In [1]: import numpy as np

In [2]: np.set_printoptions(precision=2, suppress=True, linewidth=100, legacy="1.25")

In [3]: tidy = lambda a: np.round(a, 2) + 0

In [4]: data = np.arange(72).reshape(12, 6) + 4

In [5]: print(data)
[[ 4  5  6  7  8  9]
 [10 11 12 13 14 15]
 [16 17 18 19 20 21]
 [22 23 24 25 26 27]
 [28 29 30 31 32 33]
 [34 35 36 37 38 39]
 [40 41 42 43 44 45]
 [46 47 48 49 50 51]
 [52 53 54 55 56 57]
 [58 59 60 61 62 63]
 [64 65 66 67 68 69]
 [70 71 72 73 74 75]]

In [6]: Uu, sv, VT = np.linalg.svd(data)

In [7]: print(np.argmax(sv[:-1] / (sv[1:] + 1e-6)) + 1)
2

In [8]: Y = Uu[:, :2] @ np.diag(sv[:2]) @ VT[:2]

In [9]: print(np.linalg.matrix_rank(data, rtol=0.05))
1

In [10]: print(np.linalg.matrix_rank(Y))
2

In [11]: print(tidy(np.abs(data - Y).max()))
0.0

In [12]: print(tidy(Y))
[[ 4.  5.  6.  7.  8.  9.]
 [10. 11. 12. 13. 14. 15.]
 [16. 17. 18. 19. 20. 21.]
 [22. 23. 24. 25. 26. 27.]
 [28. 29. 30. 31. 32. 33.]
 [34. 35. 36. 37. 38. 39.]
 [40. 41. 42. 43. 44. 45.]
 [46. 47. 48. 49. 50. 51.]
 [52. 53. 54. 55. 56. 57.]
 [58. 59. 60. 61. 62. 63.]
 [64. 65. 66. 67. 68. 69.]
 [70. 71. 72. 73. 74. 75.]]

In [13]: Xs = Y - Y.mean(axis=0)

In [14]: Uu, sv, VT = np.linalg.svd(Xs, full_matrices=False)

In [15]: print(np.abs(VT[0]).argmax())
2

In [16]: print((sv ** 2).sum() ** 2 / (sv ** 4).sum())
1.0

In [17]: print(np.abs(Uu[:, 0]).argmax())
11

In [18]: rng = np.random.default_rng(70)

In [19]: J = np.eye(11, dtype=int)[rng.permutation(11)] * np.array([3, 3, 1, 2, 2, 0, 0, 2, -2, -2, 1])

In [20]: print(J)
[[ 0  0  1  0  0  0  0  0  0  0  0]
 [ 0  0  0  0  0  0  0  0  0  0  1]
 [ 0  0  0  0  0  0  0  0 -2  0  0]
 [ 0  0  0  0  0  0  0  0  0  0  0]
 [ 0  0  0  0  2  0  0  0  0  0  0]
 [ 0  0  0  0  0  0  0  0  0 -2  0]
 [ 3  0  0  0  0  0  0  0  0  0  0]
 [ 0  3  0  0  0  0  0  0  0  0  0]
 [ 0  0  0  2  0  0  0  0  0  0  0]
 [ 0  0  0  0  0  0  0  0  0  0  0]
 [ 0  0  0  0  0  0  0  2  0  0  0]]

In [21]: print(tidy(np.linalg.svd(J, compute_uv=False)))
[3. 3. 2. 2. 2. 2. 2. 1. 1. 0. 0.]

In [22]: print(J @ J.T)
[[1 0 0 0 0 0 0 0 0 0 0]
 [0 1 0 0 0 0 0 0 0 0 0]
 [0 0 4 0 0 0 0 0 0 0 0]
 [0 0 0 0 0 0 0 0 0 0 0]
 [0 0 0 0 4 0 0 0 0 0 0]
 [0 0 0 0 0 4 0 0 0 0 0]
 [0 0 0 0 0 0 9 0 0 0 0]
 [0 0 0 0 0 0 0 9 0 0 0]
 [0 0 0 0 0 0 0 0 4 0 0]
 [0 0 0 0 0 0 0 0 0 0 0]
 [0 0 0 0 0 0 0 0 0 0 4]]

In [23]: print(tidy(np.linalg.pinv(J)))
[[ 0.    0.    0.    0.    0.    0.    0.33  0.    0.    0.    0.  ]
 [ 0.    0.    0.    0.    0.    0.    0.    0.33  0.    0.    0.  ]
 [ 1.    0.    0.    0.    0.    0.    0.    0.    0.    0.    0.  ]
 [ 0.    0.    0.    0.    0.    0.    0.    0.    0.5   0.    0.  ]
 [ 0.    0.    0.    0.    0.5   0.    0.    0.    0.    0.    0.  ]
 [ 0.    0.    0.    0.    0.    0.    0.    0.    0.    0.    0.  ]
 [ 0.    0.    0.    0.    0.    0.    0.    0.    0.    0.    0.  ]
 [ 0.    0.    0.    0.    0.    0.    0.    0.    0.    0.    0.5 ]
 [ 0.    0.   -0.5   0.    0.    0.    0.    0.    0.    0.    0.  ]
 [ 0.    0.    0.    0.    0.   -0.5   0.    0.    0.    0.    0.  ]
 [ 0.    1.    0.    0.    0.    0.    0.    0.    0.    0.    0.  ]]
